$ python -q
>>> import numpy as np
>>> from numpy import linalg as LA
>>> np.set_printoptions(precision=2, suppress=True, linewidth=140, legacy="1.25")
>>> M2 = np.array([[2, 1, 1, 1], [1, 1, 1, 0], [2, 2, 1, 2], [1, 1, 0, 0]])
>>> M2[-1] = M2[0]
>>> J = M2 + 0.05 * np.eye(4)
>>> J
array([[2.05, 1.  , 1.  , 1.  ],
       [1.  , 1.05, 1.  , 0.  ],
       [2.  , 2.  , 1.05, 2.  ],
       [2.  , 1.  , 1.  , 1.05]])
>>> LA.matrix_rank(J, rtol=0.1)
3
>>> round(np.log10(LA.cond(J)))
2
>>> np.argsort(-LA.norm(J, axis=0).round(6), kind="stable")[:3]
array([0, 1, 3])
>>> q = J.astype(float).copy()
>>> for j in range(4):
...     q[:, j] -= q[:, :j] @ (q[:, :j].T @ q[:, j])
...     q[:, j] /= LA.norm(q[:, j])
... 
>>> np.round(q.T @ J, 2) + 0
array([[ 3.63,  2.5 ,  1.97,  2.24],
       [ 0.  ,  0.91,  0.24,  0.47],
       [ 0.  ,  0.  ,  0.41, -0.92],
       [ 0.  ,  0.  ,  0.  ,  0.07]])
>>> F = np.load("arr.npy")
>>> F
array([[2, 2, 1, 5, 3],
       [0, 4, 1, 1, 5],
       [0, 0, 5, 3, 2],
       [0, 0, 0, 5, 1],
       [0, 0, 0, 0, 3]])
>>> # triangular, det is the product of the diagonal
>>> T = np.stack([F, 5 * F, F[::-1]])
>>> T.sum(axis=0)
array([[12, 12,  6, 30, 21],
       [ 0, 24,  6, 11, 31],
       [ 0,  0, 35, 21, 14],
       [ 0,  4,  1, 31, 11],
       [ 2,  2,  1,  5, 21]])
>>> np.einsum("bij,cij->bc", T, T)
array([[ 159,  795,   76],
       [ 795, 3975,  380],
       [  76,  380,  159]])
>>> T.shape
(3, 5, 5)
>>> (T @ F.T).shape
(3, 5, 5)
>>> U, sv, Vh = LA.svd(F, full_matrices=False)
>>> np.round(U.T @ F @ Vh.T, 2) + 0
array([[10.35,  0.  ,  0.  ,  0.  ,  0.  ],
       [ 0.  ,  5.38,  0.  ,  0.  ,  0.  ],
       [ 0.  ,  0.  ,  4.18,  0.  ,  0.  ],
       [ 0.  ,  0.  ,  0.  ,  1.91,  0.  ],
       [ 0.  ,  0.  ,  0.  ,  0.  ,  1.35]])
>>> np.abs(U[:, 0]).round(6).argmax()
0
>>> (sv > 1e-8).sum()
5
>>> U.shape, sv.shape, Vh.shape
((5, 5), (5,), (5, 5))
>>> np.allclose(U * sv @ Vh, F)
True
>>> np.round(Vh @ Vh.T, 2) + 0
array([[1., 0., 0., 0., 0.],
       [0., 1., 0., 0., 0.],
       [0., 0., 1., 0., 0.],
       [0., 0., 0., 1., 0.],
       [0., 0., 0., 0., 1.]])
>>> sv
array([10.35,  5.38,  4.18,  1.91,  1.35])
>>> np.round(U.T @ U, 2) + 0
array([[1., 0., 0., 0., 0.],
       [0., 1., 0., 0., 0.],
       [0., 0., 1., 0., 0.],
       [0., 0., 0., 1., 0.],
       [0., 0., 0., 0., 1.]])
>>> r0 = np.array([2, 3, -1, -1])
>>> rng = np.random.default_rng(588160)
>>> m1 = np.outer(rng.normal(size=10), r0) + 0.02 * rng.normal(size=(10, 4))
>>> m1
array([[-0.15, -0.2 ,  0.09,  0.1 ],
       [ 2.36,  3.52, -1.2 , -1.17],
       [ 0.32,  0.47, -0.16, -0.15],
       [ 1.88,  2.85, -0.96, -0.92],
       [ 1.22,  1.83, -0.61, -0.6 ],
       [ 1.12,  1.67, -0.57, -0.57],
       [-0.48, -0.75,  0.24,  0.24],
       [ 0.65,  0.97, -0.34, -0.32],
       [-1.93, -2.87,  0.94,  0.95],
       [-2.65, -3.89,  1.3 ,  1.3 ]])
>>> gram = m1.T @ m1
>>> round(np.trace(gram), 2), np.round((m1 ** 2).sum(), 2)
(86.73, 86.73)
>>> np.diag(gram)
array([23.39, 51.82,  5.83,  5.69])
>>> np.round(LA.svd(m1, compute_uv=False) ** 2, 2) + 0
array([86.73,  0.  ,  0.  ,  0.  ])
>>> gram
array([[ 23.39,  34.82, -11.68, -11.53],
       [ 34.82,  51.82, -17.38, -17.16],
       [-11.68, -17.38,   5.83,   5.76],
       [-11.53, -17.16,   5.76,   5.69]])
>>> Ac = m1 - m1.mean(axis=0)
>>> U, sv, Vh = LA.svd(Ac, full_matrices=False)
>>> np.round(Ac.mean(axis=0), 2) + 0
array([0., 0., 0., 0.])
>>> np.abs(U[:, 0]).argmax()
9
>>> np.round((sv ** 2).sum() ** 2 / (sv ** 4).sum(), 2)
1.0
>>> W0 = np.load("mat.npy")
>>> W0
array([[-2,  2,  1,  2],
       [ 0,  1,  0,  0],
       [-2,  0,  3,  2],
       [-3,  0,  3,  3]])
>>> W0.reshape(-1, 2)
array([[-2,  2],
       [ 1,  2],
       [ 0,  1],
       [ 0,  0],
       [-2,  0],
       [ 3,  2],
       [-3,  0],
       [ 3,  3]])
>>> W0.reshape(2, -1)
array([[-2,  2,  1,  2,  0,  1,  0,  0],
       [-2,  0,  3,  2, -3,  0,  3,  3]])
>>> W0.ravel(order="F")
array([-2,  0, -2, -3,  2,  1,  0,  0,  1,  0,  3,  3,  2,  0,  2,  3])
>>> T = W0.reshape(4, 2, -1)
>>> np.einsum("ihd,ihd->ih", T, T)
array([[ 8,  5],
       [ 1,  0],
       [ 4, 13],
       [ 9, 18]])
>>> T.shape
(4, 2, 2)
>>> T.sum(axis=1)
array([[-1,  4],
       [ 0,  1],
       [ 1,  2],
       [ 0,  3]])
>>> np.einsum("ihd,jhd->hij", T, T).shape
(2, 4, 4)
>>> np.swapaxes(T, 1, 2)[1]
array([[0, 0],
       [1, 0]])
>>> t = np.radians(36)
>>> r_ = np.eye(4)
>>> r_[1, 1] = r_[3, 3] = np.cos(t)
>>> r_[1, 3], r_[3, 1] = -np.sin(t), np.sin(t)
>>> r_
array([[ 1.  ,  0.  ,  0.  ,  0.  ],
       [ 0.  ,  0.81,  0.  , -0.59],
       [ 0.  ,  0.  ,  1.  ,  0.  ],
       [ 0.  ,  0.59,  0.  ,  0.81]])
>>> M2 = W0 @ r_.T
>>> np.round(LA.svd(W0, compute_uv=False), 2) + 0, np.round(LA.svd(M2, compute_uv=False), 2) + 0
(array([7.24, 2.26, 0.72, 0.  ]), array([7.24, 2.26, 0.72, 0.  ]))
>>> A = np.loadtxt("run11.csv", delimiter=",")
>>> A
array([[ -0.05,  -1.73,  -2.56,   1.92,  -6.73,  -1.3 ],
       [ 11.  ,  -2.53,  10.77,  -3.83,  -4.43,   9.51],
       [  5.8 ,   2.47,  10.58,  -2.16,   0.76,   6.09],
       [ -2.72,  -0.02,  -3.3 ,  -0.67,   4.16,  -2.  ],
       [ -5.22,  -0.07,  -6.98,   3.37,  -2.83,  -5.41],
       [ -6.71,   0.25,  -8.3 ,   2.27,   2.36,  -6.17],
       [  7.9 ,  -1.85,   7.41,  -2.83,  -3.07,   6.69],
       [ -7.58,  -1.5 , -10.69,  -1.09,   9.01,  -6.02],
       [ -7.1 ,  -1.3 , -10.03,   0.76,   4.44,  -6.42],
       [  5.19,   3.44,  10.46,  -0.07,  -2.38,   5.46],
       [  3.82,   0.37,   4.44,   2.47, -10.03,   2.09],
       [  6.15,   0.59,   8.45,  -0.39,  -5.31,   5.25],
       [  4.64,  -2.9 ,   2.6 ,  -2.29,  -1.45,   3.78],
       [  5.95,  -1.43,   5.97,  -3.97,   1.94,   5.73],
       [ -0.07,  -1.42,  -1.59,  -0.6 ,   0.38,  -0.17],
       [-11.47,   2.68, -11.07,   3.26,   6.18,  -9.54],
       [ -7.55,  -1.36, -11.68,   3.23,  -0.63,  -7.89],
       [  4.81,   3.25,  10.29,  -0.87,  -0.42,   5.06],
       [  5.48,   1.02,   7.96,   0.31,  -5.82,   4.82],
       [  1.54,   0.74,   3.16,  -2.74,   6.05,   2.59],
       [  3.17,   1.38,   5.83,  -2.08,   3.  ,   3.83],
       [ -3.78,   2.33,  -2.07,   2.47,   0.18,  -3.11]])
>>> U, sv, Vh = LA.svd(A)
>>> np.argmax(sv[:-1] / (sv[1:] + 1e-6)) + 1
3
>>> M2 = U[:, :3] @ np.diag(sv[:3]) @ Vh[:3]
>>> round(float(LA.norm(A - M2, 2)), 2), round(sv[3], 2)
(0.55, 0.55)
>>> round(float(LA.norm(A - M2) / LA.norm(A)), 2)
0.01
>>> proj = A @ LA.solve(A.T @ A, A.T)
>>> np.diag(proj)
array([0.39, 0.24, 0.32, 0.17, 0.14, 0.21, 0.29, 0.42, 0.27, 0.39, 0.34, 0.18, 0.33, 0.23, 0.1 , 0.33, 0.37, 0.45, 0.29, 0.24, 0.14, 0.16])
>>> proj @ A[:, 0]
array([ -0.05,  11.  ,   5.8 ,  -2.72,  -5.22,  -6.71,   7.9 ,  -7.58,  -7.1 ,   5.19,   3.82,   6.15,   4.64,   5.95,  -0.07, -11.47,
        -7.55,   4.81,   5.48,   1.54,   3.17,  -3.78])
>>> W1 = np.array([[6, 6, 6, -4, 0],
...     [-5, 9, 6, 2, 3],
...     [-7, -3, 2, -4, -3],
...     [-3, 2, -9, -9, 6],
...     [2, -9, -2, -5, 8],
...     [-3, -4, 3, 3, -3]])
>>> coef = np.array([2, 1, 0, 2, 0])
>>> H = np.maximum(A @ W1 + coef, 0)
>>> (H > 0).mean(axis=0)
array([0.5 , 0.5 , 0.55, 0.5 , 0.45])
>>> (H > 0).astype(int)
array([[1, 1, 0, 1, 0],
       [0, 1, 1, 0, 0],
       [0, 0, 1, 0, 0],
       [1, 0, 0, 1, 1],
       [1, 1, 0, 1, 1],
       [1, 0, 0, 1, 1],
       [0, 1, 1, 0, 0],
       [1, 0, 0, 1, 1],
       [1, 0, 0, 1, 1],
       [0, 1, 1, 0, 0],
       [0, 1, 1, 1, 0],
       [0, 1, 1, 0, 0],
       [1, 0, 1, 1, 0],
       [1, 0, 1, 0, 0],
       [1, 0, 0, 1, 1],
       [1, 0, 0, 1, 1],
       [1, 1, 0, 1, 1],
       [0, 1, 1, 0, 0],
       [0, 1, 1, 0, 0],
       [0, 0, 1, 0, 1],
       [0, 0, 1, 0, 0],
       [0, 1, 0, 0, 1]])
>>> basis = np.array([[0, 3, 5], [3, 4, 0], [1, 3, 3], [5, 2, 0], [1, 2, 4]])
>>> (H @ basis).round(6).argmax(axis=1)
array([1, 1, 1, 2, 1, 2, 1, 2, 2, 1, 1, 1, 2, 2, 2, 2, 2, 1, 1, 2, 1, 1])
>>> arr = np.loadtxt("case11.csv", delimiter=",")
>>> arr
array([[ 0., -2.,  1.,  0.],
       [-2.,  4.,  2.,  1.],
       [ 1.,  2.,  0.,  0.],
       [ 0.,  1.,  0.,  0.]])
>>> # symmetric
>>> proj = np.triu(np.array([[2, 0, 3, -2], [0, -2, -2, -3], [2, 3, 0, 3], [-1, 1, -1, 1]]), 1) + np.eye(4)
>>> M2 = proj @ arr @ LA.inv(proj)
>>> np.poly(M2)
array([  1.,  -4., -10.,  12.,   1.])
>>> M2
array([[  3.,   2.,  -4.,  24.],
       [ -4.,  -3.,   8., -40.],
       [  1.,   5.,   7.,  -4.],
       [  0.,   1.,   2.,  -3.]])
>>> round(float(LA.det(M2)), 2)
1.0
>>> np.trace(M2), np.trace(arr)
(4.0, 4.0)
>>> np.trace(M2)
4.0
>>> round(float(np.abs(LA.eigvals(M2)).max()), 2)
5.43
>>> (M2 + M2.T) / 2
array([[  3. ,  -1. ,  -1.5,  12. ],
       [ -1. ,  -3. ,   6.5, -19.5],
       [ -1.5,   6.5,   7. ,  -1. ],
       [ 12. , -19.5,  -1. ,  -3. ]])
>>> np.sort(np.abs(LA.eigvals(M2)))
array([0.08, 1.  , 2.35, 5.43])
>>> data = np.array([[3, 0, 0, 3, 1],
...     [0, 1, 0, 3, 0],
...     [3, 0, 3, 0, 2],
...     [3, 3, 1, 0, 3],
...     [0, 1, 0, 3, 0]])
>>> data
array([[3, 0, 0, 3, 1],
       [0, 1, 0, 3, 0],
       [3, 0, 3, 0, 2],
       [3, 3, 1, 0, 3],
       [0, 1, 0, 3, 0]])
>>> z = rng.permutation(5)
>>> z
array([3, 4, 0, 2, 1])
>>> M2 = data[z][:, z]
>>> np.round(np.sort(np.abs(LA.eigvals(M2))), 2) + 0
array([0.  , 2.25, 2.25, 4.18, 6.83])
>>> np.allclose(M2, data)
False
>>> M = np.load("layer1.npy")
>>> M
array([[-3, -1, -1, -2, -2, -2],
       [-1, -3, -1, -1, -2, -2],
       [-1, -1, -3, -1, -1, -2],
       [-2, -1, -1, -3, -1, -1],
       [-2, -2, -1, -1, -3, -1],
       [-2, -2, -2, -1, -1, -3]])
>>> # symmetric, so the eigenvalues are real
>>> z = rng.permutation(6)
>>> z
array([4, 1, 3, 5, 2, 0])
>>> M2 = M[z][:, z]
>>> M2
array([[-3, -2, -1, -1, -1, -2],
       [-2, -3, -1, -2, -1, -1],
       [-1, -1, -3, -1, -1, -2],
       [-1, -2, -1, -3, -2, -2],
       [-1, -1, -1, -2, -3, -1],
       [-2, -1, -2, -2, -1, -3]])
>>> np.diag(M2)
array([-3, -3, -3, -3, -3, -3])
>>> np.allclose(M2, M)
False
>>> x = np.array([-3, -3, -1, -1, 0, -3])
>>> h = np.maximum(M2 @ x, 0)
>>> np.maximum(M2 @ (3 * x), 0)
array([69, 63, 48, 57, 36, 66])
>>> M2.T @ h
array([-202, -197, -167, -206, -156, -215])
>>> evals, V = LA.eigh(M)
>>> LA.svd(M, compute_uv=False)
array([10.08,  2.8 ,  2.57,  1.45,  1.35,  0.25])
>>> np.abs(V[:, -1])
array([0.52, 0.42, 0.23, 0.23, 0.42, 0.52])
>>> x = np.array([2, 9, 8, 3, 3, -4])
>>> target = M @ x
>>> coef, lr = np.zeros(6), 1 / LA.norm(M, 2) ** 2
>>> for i in range(150):
...     coef -= lr * M.T @ (M @ coef - target)
...     if i % 50 == 0: print(i, round(LA.norm(M @ coef - target), 2))
... 
0 12.92
50 4.65
100 2.36
>>> coef
array([-0.96,  6.32,  6.31,  4.21,  5.49, -0.48])
